>>> import numpy as np
>>> np.set_printoptions(precision=3, suppress=True, linewidth=160)
>>> rnd = lambda a: np.round(a, 3) + 0
>>> m1 = np.load("layer12.npy")
>>> print(m1)
[[ 1.6   -1.1   -1.61 ]
 [ 0.5   -0.7   -0.485]
 [-0.9   -0.3    0.907]
 [ 0.5    0.2   -0.513]
 [ 0.5   -0.5   -0.5  ]
 [ 2.1    1.2   -2.098]
 [ 0.1    0.5   -0.115]
 [-1.2    1.     1.214]
 [-0.9    3.     0.904]
 [-0.3    1.     0.273]
 [ 0.1   -1.3   -0.102]
 [-1.1   -0.2    1.103]
 [-0.2   -0.1    0.213]
 [-0.1   -0.7    0.106]
 [ 0.6   -0.6   -0.589]
 [ 0.4    1.1   -0.425]
 [ 0.4   -0.3   -0.405]
 [-0.4    0.     0.39 ]
 [ 0.3   -1.8   -0.301]
 [-1.7    0.1    1.711]
 [-0.2    0.3    0.191]
 [-1.7    0.9    1.72 ]
 [-0.1    0.1    0.113]
 [ 0.5    1.    -0.544]
 [-1.5   -1.2    1.467]
 [-0.3    2.3    0.275]
 [-1.9   -1.7    1.893]
 [ 0.1    1.    -0.085]
 [-2.3   -0.8    2.334]
 [-1.1   -1.3    1.118]
 [ 0.    -0.1   -0.047]
 [-0.2    0.5    0.215]
 [ 1.8   -0.1   -1.815]
 [-0.4    0.7    0.419]]
>>> q, R = np.linalg.qr(m1)
>>> q.shape, R.shape
((34, 3), (3, 3))
>>> rnd(np.abs(np.diag(R)))
array([5.921, 6.118, 0.105])
>>> print(rnd(abs(R[0, 0])), rnd(np.linalg.norm(m1[:, 0])))
5.921 5.921
>>> print(rnd(q @ R))
[[ 1.6   -1.1   -1.61 ]
 [ 0.5   -0.7   -0.485]
 [-0.9   -0.3    0.907]
 [ 0.5    0.2   -0.513]
 [ 0.5   -0.5   -0.5  ]
 [ 2.1    1.2   -2.098]
 [ 0.1    0.5   -0.115]
 [-1.2    1.     1.214]
 [-0.9    3.     0.904]
 [-0.3    1.     0.273]
 [ 0.1   -1.3   -0.102]
 [-1.1   -0.2    1.103]
 [-0.2   -0.1    0.213]
 [-0.1   -0.7    0.106]
 [ 0.6   -0.6   -0.589]
 [ 0.4    1.1   -0.425]
 [ 0.4   -0.3   -0.405]
 [-0.4    0.     0.39 ]
 [ 0.3   -1.8   -0.301]
 [-1.7    0.1    1.711]
 [-0.2    0.3    0.191]
 [-1.7    0.9    1.72 ]
 [-0.1    0.1    0.113]
 [ 0.5    1.    -0.544]
 [-1.5   -1.2    1.467]
 [-0.3    2.3    0.275]
 [-1.9   -1.7    1.893]
 [ 0.1    1.    -0.085]
 [-2.3   -0.8    2.334]
 [-1.1   -1.3    1.118]
 [ 0.    -0.1   -0.047]
 [-0.2    0.5    0.215]
 [ 1.8   -0.1   -1.815]
 [-0.4    0.7    0.419]]
>>> rng = np.random.default_rng(6862)
>>> B = m1 + rng.integers(-2, 3, (34, 2)) @ rng.integers(-2, 3, (2, 3))
>>> rnd(B)
array([[ 1.6  , -3.1  , -6.61 ],
       [-5.5  ,  3.3  , -2.485],
       [-4.9  ,  3.7  ,  2.907],
       [-1.5  ,  2.2  ,  0.487],
       [-0.5  , -0.5  , -2.5  ],
       [ 1.1  ,  1.2  , -4.098],
       [ 0.1  ,  2.5  ,  4.885],
       [-1.2  , -1.   , -3.786],
       [ 4.1  , -1.   ,  0.904],
       [-1.3  ,  1.   , -1.727],
       [-1.9  , -1.3  , -4.102],
       [ 4.9  , -4.2  ,  3.103],
       [ 4.8  , -4.1  ,  0.213],
       [-2.1  ,  1.3  ,  1.106],
       [-0.4  ,  1.4  ,  2.411],
       [-3.6  ,  5.1  ,  1.575],
       [-1.6  ,  1.7  ,  0.595],
       [ 1.6  , -4.   , -5.61 ],
       [ 3.3  , -3.8  ,  0.699],
       [-5.7  ,  4.1  ,  3.711],
       [-0.2  , -1.7  , -4.809],
       [-2.7  ,  0.9  , -0.28 ],
       [ 2.9  , -3.9  , -3.887],
       [ 2.5  ,  1.   ,  3.456],
       [ 3.5  , -5.2  ,  1.467],
       [-0.3  ,  0.3  , -4.725],
       [-4.9  ,  0.3  ,  0.893],
       [ 5.1  , -3.   , -0.085],
       [-8.3  ,  3.2  ,  0.334],
       [-3.1  ,  2.7  ,  7.118],
       [-3.   ,  1.9  , -1.047],
       [-3.2  ,  4.5  ,  4.215],
       [ 6.8  , -4.1  , -1.815],
       [ 4.6  , -3.3  ,  0.419]])
>>> rnd(np.linalg.svd(B - m1, compute_uv=False))
array([26.191, 17.833,  0.   ])
>>> ang = np.radians(60)
>>> R = np.eye(3)
>>> R[0, 0] = R[1, 1] = np.cos(ang)
>>> R[0, 1], R[1, 0] = -np.sin(ang), np.sin(ang)
>>> rnd(R)
array([[ 0.5  , -0.866,  0.   ],
       [ 0.866,  0.5  ,  0.   ],
       [ 0.   ,  0.   ,  1.   ]])
>>> B = m1 @ R.T
>>> rnd(np.linalg.det(R)), np.trace(R)
(np.float64(1.0), np.float64(2.0))
>>> rnd(np.linalg.svd(m1, compute_uv=False)), rnd(np.linalg.svd(B, compute_uv=False))
(array([8.408, 6.108, 0.074]), array([8.408, 6.108, 0.074]))
